$ ipython --no-banner

In [1]: import numpy as np

In [2]: np.set_printoptions(precision=3, suppress=True, linewidth=140, legacy="1.25")

In [3]: W0 = np.load("mat.npy")

In [4]: W0
Out[4]: 
array([[  1,  -1,   1,  -1],
       [  1,   0,   0,   0],
       [  1,   1,   1,   1],
       [  1,   2,   4,   8],
       [  1,   3,   9,  27],
       [  1,   4,  16,  64],
       [  1,   5,  25, 125],
       [  1,   6,  36, 216],
       [  1,   7,  49, 343]])

In [5]: out = np.c_[W0[:, :2] @ np.array([[1, -3], [-1, 3]]), np.array([0, -2, -1, -1, -1, 1, 0, 0, -2])]

In [6]: out
Out[6]: 
array([[ 2, -6,  0],
       [ 1, -3, -2],
       [ 0,  0, -1],
       [-1,  3, -1],
       [-2,  6, -1],
       [-3,  9,  1],
       [-4, 12,  0],
       [-5, 15,  0],
       [-6, 18, -2]])

In [7]: np.linalg.norm(np.linalg.qr(W0)[0].T @ out, axis=0) ** 2 / ((out ** 2).sum(axis=0) + 1e-12)
Out[7]: array([1.  , 1.  , 0.84])

In [8]: np.linalg.matrix_rank(np.c_[W0, out])
Out[8]: 5

In [9]: rank = np.linalg.matrix_rank(out)

In [10]: rank
Out[10]: 2

In [11]: N = np.linalg.svd(out)[2][rank:].T

In [12]: N.shape
Out[12]: (3, 1)

In [13]: [int(np.linalg.matrix_rank(out[:, :j + 1])) for j in range(3)]
Out[13]: [1, 1, 2]

In [14]: np.linalg.matrix_rank(out.T @ out), np.linalg.matrix_rank(out @ out.T)
Out[14]: (2, 2)

In [15]: np.round(N @ N.T, 3) + 0
Out[15]: 
array([[0.9, 0.3, 0. ],
       [0.3, 0.1, 0. ],
       [0. , 0. , 0. ]])

In [16]: [int(np.linalg.matrix_rank(out[:i])) for i in range(1, len(out) + 1)]
Out[16]: [1, 2, 2, 2, 2, 2, 2, 2, 2]

In [17]: M = np.load("m.npy")

In [18]: M
Out[18]: 
array([[ 0,  2,  2,  3,  1,  3,  2, -2],
       [ 2,  0,  2,  2,  3,  1,  3,  2],
       [ 2,  2,  0,  2,  2,  3,  1,  3],
       [ 3,  2,  2,  0,  2,  2,  3,  1],
       [ 1,  3,  2,  2,  0,  2,  2,  3],
       [ 3,  1,  3,  2,  2,  0,  2,  2],
       [ 2,  3,  1,  3,  2,  2,  0,  2],
       [-2,  2,  3,  1,  3,  2,  2,  0]])

In [19]: np.round(np.abs(np.linalg.eigvals(M)).max(), 3)
Out[19]: 14.154

In [20]: (M + M.T) / 2
Out[20]: 
array([[ 0.,  2.,  2.,  3.,  1.,  3.,  2., -2.],
       [ 2.,  0.,  2.,  2.,  3.,  1.,  3.,  2.],
       [ 2.,  2.,  0.,  2.,  2.,  3.,  1.,  3.],
       [ 3.,  2.,  2.,  0.,  2.,  2.,  3.,  1.],
       [ 1.,  3.,  2.,  2.,  0.,  2.,  2.,  3.],
       [ 3.,  1.,  3.,  2.,  2.,  0.,  2.,  2.],
       [ 2.,  3.,  1.,  3.,  2.,  2.,  0.,  2.],
       [-2.,  2.,  3.,  1.,  3.,  2.,  2.,  0.]])

In [21]: np.sort(np.abs(np.linalg.eigvals(M)))
Out[21]: array([ 0.258,  1.872,  2.615,  2.757,  3.019,  4.532,  5.655, 14.154])

In [22]: feats = np.loadtxt("data.csv", delimiter=",")

In [23]: feats
Out[23]: 
array([[  0.,  12.,   0.,   4.],
       [  6.,   3.,   2.,   1.],
       [  0.,  -4.,   0., -12.],
       [ -2.,  -1.,  -6.,  -3.]])

In [24]: P = np.triu(np.array([[0, 2, 1, 1], [2, -2, -1, 2], [1, 1, 0, -1], [-1, -2, 1, -1]]), 1) + np.eye(4)

In [25]: out = P @ feats @ np.linalg.inv(P)

In [26]: np.round(np.poly(out), 3) + 0
Out[26]: array([   1.,    0., -136.,    0., 4096.])

In [27]: P @ feats - feats @ P
Out[27]: 
array([[ 10.,   1.,  10., -37.],
       [ -4., -10., -15.,  -4.],
       [  2.,   1.,   2.,  11.],
       [  0.,   4.,   1.,  -2.]])
